% ipython --no-banner

In [1]: import numpy as np

In [2]: np.set_printoptions(precision=3, suppress=True, linewidth=140)

In [3]: data = np.loadtxt("m.csv", delimiter=",")

In [4]: data
Out[4]: 
array([[ 1.,  2.,  2.,  2.,  1.,  2.,  2.,  1.,  0.],
       [ 2.,  1.,  5.,  5.,  1.,  2.,  0.,  3.,  0.],
       [ 3.,  0.,  8.,  8.,  1.,  2.,  0.,  5.,  0.],
       [ 6.,  0., 17., 17.,  1.,  2.,  0., 11.,  0.],
       [ 1.,  2.,  2.,  2.,  1.,  2.,  2.,  1.,  0.],
       [ 3.,  0.,  8.,  8.,  1.,  2.,  0.,  5.,  0.],
       [ 1.,  2.,  2.,  2.,  1.,  2.,  2.,  1.,  0.],
       [ 1.,  2.,  2.,  2.,  1.,  2.,  2.,  1.,  0.],
       [ 5.,  0., 14., 14.,  1.,  2.,  0.,  9.,  0.],
       [ 1.,  2.,  2.,  2.,  1.,  2.,  2.,  1.,  0.],
       [ 2.,  1.,  5.,  5.,  1.,  2.,  0.,  3.,  0.],
       [ 5.,  0., 14., 14.,  1.,  2.,  0.,  9.,  0.],
       [ 3.,  0.,  8.,  8.,  1.,  2.,  0.,  5.,  0.],
       [ 2.,  1.,  5.,  5.,  1.,  2.,  0.,  3.,  0.],
       [ 1.,  2.,  2.,  2.,  1.,  2.,  2.,  1.,  0.],
       [ 4.,  0., 11., 11.,  1.,  2.,  0.,  7.,  0.],
       [ 5.,  0., 14., 14.,  1.,  2.,  0.,  9.,  0.],
       [ 3.,  0.,  8.,  8.,  1.,  2.,  0.,  5.,  0.],
       [ 3.,  0.,  8.,  8.,  1.,  2.,  0.,  5.,  0.],
       [ 6.,  0., 17., 17.,  1.,  2.,  0., 11.,  0.],
       [ 1.,  2.,  2.,  2.,  1.,  2.,  2.,  1.,  0.],
       [ 6.,  0., 17., 17.,  1.,  2.,  0., 11.,  0.],
       [ 1.,  2.,  2.,  2.,  1.,  2.,  2.,  1.,  0.],
       [ 2.,  1.,  5.,  5.,  1.,  2.,  0.,  3.,  0.],
       [ 1.,  2.,  2.,  2.,  1.,  2.,  2.,  1.,  0.],
       [ 5.,  0., 14., 14.,  1.,  2.,  0.,  9.,  0.],
       [ 5.,  0., 14., 14.,  1.,  2.,  0.,  9.,  0.],
       [ 5.,  0., 14., 14.,  1.,  2.,  0.,  9.,  0.],
       [ 2.,  1.,  5.,  5.,  1.,  2.,  0.,  3.,  0.],
       [ 1.,  2.,  2.,  2.,  1.,  2.,  2.,  1.,  0.],
       [ 2.,  1.,  5.,  5.,  1.,  2.,  0.,  3.,  0.],
       [ 2.,  1.,  5.,  5.,  1.,  2.,  0.,  3.,  0.],
       [ 1.,  2.,  2.,  2.,  1.,  2.,  2.,  1.,  0.],
       [ 5.,  0., 14., 14.,  1.,  2.,  0.,  9.,  0.],
       [ 5.,  0., 14., 14.,  1.,  2.,  0.,  9.,  0.],
       [ 1.,  2.,  2.,  2.,  1.,  2.,  2.,  1.,  0.],
       [ 6.,  0., 17., 17.,  1.,  2.,  0., 11.,  0.],
       [ 5.,  0., 14., 14.,  1.,  2.,  0.,  9.,  0.],
       [ 6.,  0., 17., 17.,  1.,  2.,  0., 11.,  0.],
       [ 3.,  0.,  8.,  8.,  1.,  2.,  0.,  5.,  0.],
       [ 6.,  0., 17., 17.,  1.,  2.,  0., 11.,  0.]])

In [5]: # row 4 repeats row 0

In [6]: np.allclose(data[:-1].T @ np.linalg.lstsq(data[:-1].T, data[-1])[0], data[-1])
Out[6]: True

In [7]: left, sig, Vt = np.linalg.svd(data)

In [8]: sig.round(3) + 0
Out[8]: array([104.277,  12.437,   3.184,   1.223,   0.   ,   0.   ,   0.   ,   0.   ,   0.   ])

In [9]: Y = left[:, :4] @ np.diag(sig[:4]) @ Vt[:4]

In [10]: round(float(np.abs(data - Y).max()), 3)
Out[10]: 0.0

In [11]: np.round(np.linalg.norm(data - Y, 2), 3), round(sig[4], 3)
Out[11]: (np.float64(0.0), np.float64(0.0))

In [12]: np.round(np.linalg.norm(data - Y) / np.linalg.norm(data), 3)
Out[12]: np.float64(0.0)

In [13]: J = np.load("out11.npy")

In [14]: J
Out[14]: 
array([[4, 4, 4, 5, 1, 0, 4, 4, 3, 0, 3, 0],
       [0, 0, 5, 3, 0, 5, 0, 5, 4, 3, 3, 4],
       [0, 0, 0, 2, 4, 4, 3, 4, 1, 1, 3, 4],
       [0, 0, 0, 1, 1, 0, 1, 3, 4, 2, 2, 3],
       [0, 0, 0, 0, 3, 3, 0, 2, 4, 3, 3, 1],
       [0, 0, 0, 0, 0, 4, 5, 0, 1, 1, 5, 3],
       [0, 0, 0, 0, 0, 0, 3, 0, 2, 3, 0, 5],
       [0, 0, 0, 0, 0, 0, 0, 3, 3, 4, 3, 0],
       [0, 0, 0, 0, 0, 0, 0, 0, 1, 2, 2, 3],
       [0, 0, 0, 0, 0, 0, 0, 0, 0, 0, 4, 2],
       [0, 0, 0, 0, 0, 0, 0, 0, 0, 0, 5, 2],
       [0, 0, 0, 0, 0, 0, 0, 0, 0, 0, 0, 2]])

In [15]: round(np.linalg.norm(J, 2), 3)
Out[15]: np.float64(20.371)

In [16]: np.linalg.norm(J, axis=0)
Out[16]: array([ 4.   ,  4.   ,  6.403,  6.245,  5.196,  8.124,  7.746,  8.888,  8.544,  7.28 , 10.909,  9.849])

In [17]: np.linalg.norm(J, axis=1)
Out[17]: array([11.136, 11.576,  9.381,  6.708,  7.55 ,  8.775,  6.856,  6.557,  4.243,  4.472,  5.385,  2.   ])

In [18]: round(float(np.linalg.norm(J, "nuc")), 3)
Out[18]: 63.355

In [19]: np.round(np.linalg.norm(J[0], 1), 3), round(float(np.linalg.norm(J[0], np.inf)), 3)
Out[19]: (np.float64(32.0), 5.0)

In [20]: round(np.linalg.norm(J) ** 2 / np.linalg.norm(J, 2) ** 2, 3)
Out[20]: np.float64(1.653)

In [21]: Y = J / np.linalg.norm(J, axis=1, keepdims=True)

In [22]: gram = Y @ Y.T

In [23]: gram[9]
Out[23]: array([0.241, 0.386, 0.477, 0.467, 0.415, 0.663, 0.326, 0.409, 0.738, 1.   , 0.997, 0.447])

In [24]: np.argwhere(np.triu(np.abs(gram) > 0.95, 1))
Out[24]: array([[ 9, 10]])

In [25]: vec = np.array([0, 2, -1, 1, 0, -1, -1, 1, 0, -1, 0, -2])

In [26]: J @ np.eye(12)[10]
Out[26]: array([3., 3., 3., 2., 3., 5., 0., 3., 2., 4., 5., 0.])

In [27]: np.sign((J @ vec).round(6))
Out[27]: array([ 1, -1, -1, -1, -1, -1, -1, -1, -1, -1, -1, -1])

In [28]: (J @ vec).argmax()
Out[28]: np.int64(0)

In [29]: rk = np.linalg.matrix_rank(J)

In [30]: rk
Out[30]: np.int64(11)

In [31]: ns = np.linalg.svd(J)[2][rk:].T

In [32]: np.linalg.matrix_rank(J.T @ J), np.linalg.matrix_rank(J @ J.T)
Out[32]: (np.int64(11), np.int64(11))

In [33]: [int(np.linalg.matrix_rank(J[:i])) for i in range(1, len(J) + 1)]
Out[33]: [1, 2, 3, 4, 5, 6, 7, 8, 9, 10, 11, 11]

In [34]: np.round(ns @ ns.T, 3) + 0
Out[34]: 
array([[ 0.5, -0.5,  0. ,  0. ,  0. ,  0. ,  0. ,  0. ,  0. ,  0. ,  0. ,  0. ],
       [-0.5,  0.5,  0. ,  0. ,  0. ,  0. ,  0. ,  0. ,  0. ,  0. ,  0. ,  0. ],
       [ 0. ,  0. ,  0. ,  0. ,  0. ,  0. ,  0. ,  0. ,  0. ,  0. ,  0. ,  0. ],
       [ 0. ,  0. ,  0. ,  0. ,  0. ,  0. ,  0. ,  0. ,  0. ,  0. ,  0. ,  0. ],
       [ 0. ,  0. ,  0. ,  0. ,  0. ,  0. ,  0. ,  0. ,  0. ,  0. ,  0. ,  0. ],
       [ 0. ,  0. ,  0. ,  0. ,  0. ,  0. ,  0. ,  0. ,  0. ,  0. ,  0. ,  0. ],
       [ 0. ,  0. ,  0. ,  0. ,  0. ,  0. ,  0. ,  0. ,  0. ,  0. ,  0. ,  0. ],
       [ 0. ,  0. ,  0. ,  0. ,  0. ,  0. ,  0. ,  0. ,  0. ,  0. ,  0. ,  0. ],
       [ 0. ,  0. ,  0. ,  0. ,  0. ,  0. ,  0. ,  0. ,  0. ,  0. ,  0. ,  0. ],
       [ 0. ,  0. ,  0. ,  0. ,  0. ,  0. ,  0. ,  0. ,  0. ,  0. ,  0. ,  0. ],
       [ 0. ,  0. ,  0. ,  0. ,  0. ,  0. ,  0. ,  0. ,  0. ,  0. ,  0. ,  0. ],
       [ 0. ,  0. ,  0. ,  0. ,  0. ,  0. ,  0. ,  0. ,  0. ,  0. ,  0. ,  0. ]])

In [35]: ang = np.radians(36)

In [36]: r_ = np.eye(12)

In [37]: r_[7, 7] = r_[1, 1] = np.cos(ang)

In [38]: r_[7, 1], r_[1, 7] = -np.sin(ang), np.sin(ang)

In [39]: r_
Out[39]: 
array([[ 1.   ,  0.   ,  0.   ,  0.   ,  0.   ,  0.   ,  0.   ,  0.   ,  0.   ,  0.   ,  0.   ,  0.   ],
       [ 0.   ,  0.809,  0.   ,  0.   ,  0.   ,  0.   ,  0.   ,  0.588,  0.   ,  0.   ,  0.   ,  0.   ],
       [ 0.   ,  0.   ,  1.   ,  0.   ,  0.   ,  0.   ,  0.   ,  0.   ,  0.   ,  0.   ,  0.   ,  0.   ],
       [ 0.   ,  0.   ,  0.   ,  1.   ,  0.   ,  0.   ,  0.   ,  0.   ,  0.   ,  0.   ,  0.   ,  0.   ],
       [ 0.   ,  0.   ,  0.   ,  0.   ,  1.   ,  0.   ,  0.   ,  0.   ,  0.   ,  0.   ,  0.   ,  0.   ],
       [ 0.   ,  0.   ,  0.   ,  0.   ,  0.   ,  1.   ,  0.   ,  0.   ,  0.   ,  0.   ,  0.   ,  0.   ],
       [ 0.   ,  0.   ,  0.   ,  0.   ,  0.   ,  0.   ,  1.   ,  0.   ,  0.   ,  0.   ,  0.   ,  0.   ],
       [ 0.   , -0.588,  0.   ,  0.   ,  0.   ,  0.   ,  0.   ,  0.809,  0.   ,  0.   ,  0.   ,  0.   ],
       [ 0.   ,  0.   ,  0.   ,  0.   ,  0.   ,  0.   ,  0.   ,  0.   ,  1.   ,  0.   ,  0.   ,  0.   ],
       [ 0.   ,  0.   ,  0.   ,  0.   ,  0.   ,  0.   ,  0.   ,  0.   ,  0.   ,  1.   ,  0.   ,  0.   ],
       [ 0.   ,  0.   ,  0.   ,  0.   ,  0.   ,  0.   ,  0.   ,  0.   ,  0.   ,  0.   ,  1.   ,  0.   ],
       [ 0.   ,  0.   ,  0.   ,  0.   ,  0.   ,  0.   ,  0.   ,  0.   ,  0.   ,  0.   ,  0.   ,  1.   ]])

In [40]: Y = J @ r_.T

In [41]: np.round(np.linalg.svd(J, compute_uv=False), 3) + 0, np.round(np.linalg.svd(Y, compute_uv=False), 3) + 0
Out[41]: 
(array([20.371,  9.407,  7.624,  6.111,  5.947,  5.206,  4.036,  2.277,  1.692,  0.417,  0.268,  0.   ]),
 array([20.371,  9.407,  7.624,  6.111,  5.947,  5.206,  4.036,  2.277,  1.692,  0.417,  0.268,  0.   ]))

In [42]: Y
Out[42]: 
array([[4.   , 5.587, 4.   , 5.   , 1.   , 0.   , 4.   , 0.885, 3.   , 0.   , 3.   , 0.   ],
       [0.   , 2.939, 5.   , 3.   , 0.   , 5.   , 0.   , 4.045, 4.   , 3.   , 3.   , 4.   ],
       [0.   , 2.351, 0.   , 2.   , 4.   , 4.   , 3.   , 3.236, 1.   , 1.   , 3.   , 4.   ],
       [0.   , 1.763, 0.   , 1.   , 1.   , 0.   , 1.   , 2.427, 4.   , 2.   , 2.   , 3.   ],
       [0.   , 1.176, 0.   , 0.   , 3.   , 3.   , 0.   , 1.618, 4.   , 3.   , 3.   , 1.   ],
       [0.   , 0.   , 0.   , 0.   , 0.   , 4.   , 5.   , 0.   , 1.   , 1.   , 5.   , 3.   ],
       [0.   , 0.   , 0.   , 0.   , 0.   , 0.   , 3.   , 0.   , 2.   , 3.   , 0.   , 5.   ],
       [0.   , 1.763, 0.   , 0.   , 0.   , 0.   , 0.   , 2.427, 3.   , 4.   , 3.   , 0.   ],
       [0.   , 0.   , 0.   , 0.   , 0.   , 0.   , 0.   , 0.   , 1.   , 2.   , 2.   , 3.   ],
       [0.   , 0.   , 0.   , 0.   , 0.   , 0.   , 0.   , 0.   , 0.   , 0.   , 4.   , 2.   ],
       [0.   , 0.   , 0.   , 0.   , 0.   , 0.   , 0.   , 0.   , 0.   , 0.   , 5.   , 2.   ],
       [0.   , 0.   , 0.   , 0.   , 0.   , 0.   , 0.   , 0.   , 0.   , 0.   , 0.   , 2.   ]])

In [43]: np.abs(Y - J).max(axis=0)
Out[43]: array([0.   , 2.939, 0.   , 0.   , 0.   , 0.   , 0.   , 3.115, 0.   , 0.   , 0.   , 0.   ])
